$ python3 -q
>>> import numpy as np
>>> np.set_printoptions(suppress=True, linewidth=160)
>>> E = np.load("run5.npy")
>>> E
array([[ 2,  0,  1,  0],
       [ 0,  3,  0,  0],
       [ 1,  0,  4,  0],
       [ 0,  0,  0, -2]])
>>> # splits into 3 blocks
>>> round(float(np.linalg.det(E)), 3)
-42.0
>>> (np.linalg.matrix_power((E != 0) + (E.T != 0) + np.eye(4), 4) > 0).astype(int)
array([[1, 0, 1, 0],
       [0, 1, 0, 0],
       [1, 0, 1, 0],
       [0, 0, 0, 1]])
>>> np.flatnonzero(np.linalg.matrix_power((E != 0) + (E.T != 0) + np.eye(4), 4)[3])
array([3])
>>> E @ E
array([[ 5,  0,  6,  0],
       [ 0,  9,  0,  0],
       [ 6,  0, 17,  0],
       [ 0,  0,  0,  4]])
>>> (E != 0).astype(int)
array([[1, 0, 1, 0],
       [0, 1, 0, 0],
       [1, 0, 1, 0],
       [0, 0, 0, 1]])
>>> print(np.poly(E))
[  1.  -7.   7.  29. -42.]
>>> np.einsum("ij,ji->", E, E)
np.int64(35)
>>> np.kron(np.eye(2, dtype=int), E)
array([[ 2,  0,  1,  0,  0,  0,  0,  0],
       [ 0,  3,  0,  0,  0,  0,  0,  0],
       [ 1,  0,  4,  0,  0,  0,  0,  0],
       [ 0,  0,  0, -2,  0,  0,  0,  0],
       [ 0,  0,  0,  0,  2,  0,  1,  0],
       [ 0,  0,  0,  0,  0,  3,  0,  0],
       [ 0,  0,  0,  0,  1,  0,  4,  0],
       [ 0,  0,  0,  0,  0,  0,  0, -2]])
>>> np.round(np.linalg.eigvals(E), 3)
array([ 1.586,  4.414,  3.   , -2.   ])
>>> round(np.linalg.det(2 * E), 3), round(float(np.linalg.det(E)), 3)
(np.float64(-672.0), -42.0)
>>> round(float(np.abs(np.linalg.eigvals(E)).max()), 3)
4.414
>>> round(np.linalg.det(E), 3)
np.float64(-42.0)
>>> (E - E.T) / 2
array([[0., 0., 0., 0.],
       [0., 0., 0., 0.],
       [0., 0., 0., 0.],
       [0., 0., 0., 0.]])
>>> np.round(np.sort(np.abs(np.linalg.eigvals(E))), 3)
array([1.586, 2.   , 3.   , 4.414])
>>> evals, V = np.linalg.eig(E)
>>> np.prod(evals)
np.float64(-42.0)
>>> np.round(E @ V[:, 0] - evals[0] * V[:, 0], 3) + 0
array([0., 0., 0., 0.])
>>> print(np.round(np.sort(np.linalg.eigvals(E @ E)), 3))
[ 2.515  4.     9.    19.485]
